>>> import numpy as np
>>> np.set_printoptions(precision=2, suppress=True, linewidth=120)
>>> M = np.load("a.npy")
>>> M
array([[  7,   0, -25,  -5,   6,   7,  -5,  -6,  -4],
       [  0,  -9, -10,  -7,  -5,   3,  -2,  -1,  -5],
       [ -3,   9,  20,   3,  -2,  -8,   4,  -9,  -5],
       [  2,   8,  15,   2,   0,   1,   3,   9,  -4],
       [  9,  -3,  15,   9,   0,   5,   3,   5,   8],
       [ -4,   2,   5,  -6,   9,   4,   1,   9,  -1],
       [ -4,  -7, -20,  -3,   7,  -1,  -4,  -3,  -9],
       [  6,  -5,   5,  -3,   3,   3,   1,  -1,   3],
       [  0,  -7, -40,   4,   3,  -5,  -8,  -8,   1]])
>>> vec = np.array([-3, 0, 1, 3, 0, 2, 2, 2, 2])
>>> h1 = np.maximum(M @ vec, 0)
>>> M.T @ h1
array([ 473,  161, 1515,  435,  221,  402,  303,  789,  289])
>>> np.maximum(M @ (3 * vec), 0)
array([  0,   0,   6,  99, 171,  75,   0,   0,   0])
>>> f = np.array([1, -5, -9])
>>> np.polyval(f, M[7])
array([ -3,  41,  -9,  15, -15, -15, -13,  -3, -15])
>>> np.correlate(M[7], M[1], "full")
array([-30,  19, -32,  38, -67, -14, -73, -17,  -6, -49, -38, -50, -45, -20, -21, -27,   0])
>>> np.convolve(M[7], f)
array([  6, -35, -24,  17, -27,  15, -41, -33,  -1,  -6, -27])
>>> vec = np.array([4, 0, 2, 2, 2, 1, 3, 4, 2])
>>> M * vec
array([[ 28,   0, -50, -10,  12,   7, -15, -24,  -8],
       [  0,   0, -20, -14, -10,   3,  -6,  -4, -10],
       [-12,   0,  40,   6,  -4,  -8,  12, -36, -10],
       [  8,   0,  30,   4,   0,   1,   9,  36,  -8],
       [ 36,   0,  30,  18,   0,   5,   9,  20,  16],
       [-16,   0,  10, -12,  18,   4,   3,  36,  -2],
       [-16,   0, -40,  -6,  14,  -1, -12, -12, -18],
       [ 24,   0,  10,  -6,   6,   3,   3,  -4,   6],
       [  0,   0, -80,   8,   6,  -5, -24, -32,   2]])
>>> np.linalg.norm(M @ vec) <= np.linalg.norm(M, 2) * np.linalg.norm(vec) + 1e-9
np.True_
>>> M @ (2 * vec)
array([-120, -122,  -24,  160,  268,   82, -182,   84, -250])
>>> M @ np.eye(9)[1]
array([ 0., -9.,  9.,  8., -3.,  2., -7., -5., -7.])
>>> left, s, Vh = np.linalg.svd(M)
>>> vecs = Vh[:(s > 1e-8).sum()]
>>> rng = np.random.default_rng(28836)
>>> vec = M[1] + -1 * M[3] + rng.integers(2) * np.eye(9)[0]
>>> vec
array([ -2., -17., -25.,  -9.,  -5.,   2.,  -5., -10.,  -1.])
>>> np.allclose(vecs.T @ vecs @ vec, vec)
True
>>> np.linalg.matrix_rank(np.vstack([M, vec]))
np.int64(8)
>>> np.diag(vecs.T @ vecs)
array([1.  , 1.  , 0.96, 1.  , 1.  , 1.  , 0.04, 1.  , 1.  ])
>>> round(np.linalg.norm(vec - vecs.T @ vecs @ vec), 2)
np.float64(0.0)
>>> np.argsort(-np.linalg.norm(M, axis=0).round(6), kind="stable")[:3]
array([2, 7, 1])
>>> feats = np.loadtxt("m.csv", delimiter=",")
>>> feats
array([[ 2., -1.,  2.,  1.,  2., -1.,  2.],
       [ 0.,  0.,  0.,  0.,  0.,  0.,  0.],
       [ 1., -1.,  1., -1.,  2., -2.,  2.],
       [ 0.,  2., -2., -4.,  1.,  0., -2.],
       [-1.,  0., -1., -2.,  0., -1.,  0.],
       [ 0.,  0.,  0.,  0.,  0.,  0.,  0.],
       [-1., -2., -2., -1.,  2., -1.,  1.],
       [-1., -2., -3., -3.,  2.,  0.,  0.],
       [ 0., -2., -2., -1.,  2.,  1.,  0.],
       [-1., -2., -2., -1.,  2., -1.,  1.],
       [-2., -2., -5., -2.,  0.,  2.,  0.],
       [ 2., -1.,  2.,  1.,  2., -1.,  2.],
       [-1.,  0., -5., -2.,  1.,  2., -1.],
       [ 0., -2., -2., -1.,  2.,  1.,  0.],
       [-2., -1., -1., -4.,  2., -3.,  2.],
       [ 2., -1.,  2.,  1.,  2., -1.,  2.],
       [ 1., -1.,  0.,  2.,  0.,  1.,  2.],
       [ 2., -1.,  2.,  1.,  2., -1.,  2.],
       [ 0.,  0., -3., -3.,  3.,  0., -1.],
       [-2., -2., -4.,  0.,  0.,  1.,  1.],
       [-2.,  0., -3., -1., -2.,  1.,  0.],
       [ 2., -1.,  2.,  1.,  2., -1.,  2.],
       [ 2., -1.,  2.,  1.,  2., -1.,  2.],
       [-1., -1., -3., -5.,  5., -2.,  1.],
       [ 0.,  0.,  0.,  0.,  0.,  0.,  0.],
       [-1.,  0., -1., -2.,  0., -1.,  0.],
       [ 1., -2.,  2., -1.,  4., -3.,  4.],
       [ 2.,  1.,  0., -3.,  3., -1.,  0.],
       [-1., -3., -2., -3.,  4., -1.,  2.],
       [-1.,  0., -2.,  1., -2.,  2.,  0.],
       [-1.,  0., -1., -2.,  0., -1.,  0.],
       [-1.,  0., -2.,  1., -2.,  2.,  0.],
       [-1., -3., -2., -3.,  4., -1.,  2.],
       [ 0.,  0.,  0.,  0.,  0.,  0.,  0.],
       [-1., -2., -4.,  0.,  0.,  3.,  0.],
       [-2., -3., -2., -3.,  4., -3.,  3.],
       [ 0.,  0., -3., -3.,  3.,  0., -1.],
       [-3., -3., -3., -5.,  4., -4.,  3.],
       [ 0., -4.,  0., -2.,  6., -4.,  5.],
       [-1., -5., -5., -2.,  4.,  0.,  3.],
       [-2., -2., -4.,  0.,  0.,  1.,  1.],
       [ 0.,  1., -1., -4.,  3., -1.,  0.],
       [ 1.,  2., -1., -2.,  1.,  1., -2.],
       [ 0.,  2., -3., -1., -1.,  3., -2.]])
>>> Ac = feats - feats.mean(axis=1)
Traceback (most recent call last):
  File "<python-input-29>", line 1, in <module>
    Ac = feats - feats.mean(axis=1)
         ~~~~~~^~~~~~~~~~~~~~~~~~~~
ValueError: operands could not be broadcast together with shapes (44,7) (44,) 
>>> Ac = feats - feats.mean(axis=0)
>>> left, s, Vh = np.linalg.svd(Ac, full_matrices=False)
>>> np.abs(Vh[0]).argmax()
np.int64(4)
>>> Vh[0] * np.sign(Vh[0, np.abs(Vh[0]).argmax()])
array([ 0.09, -0.3 ,  0.3 , -0.17,  0.56, -0.51,  0.44])
>>> np.round(Ac.mean(axis=0), 2) + 0
array([0., 0., 0., 0., 0., 0., 0.])
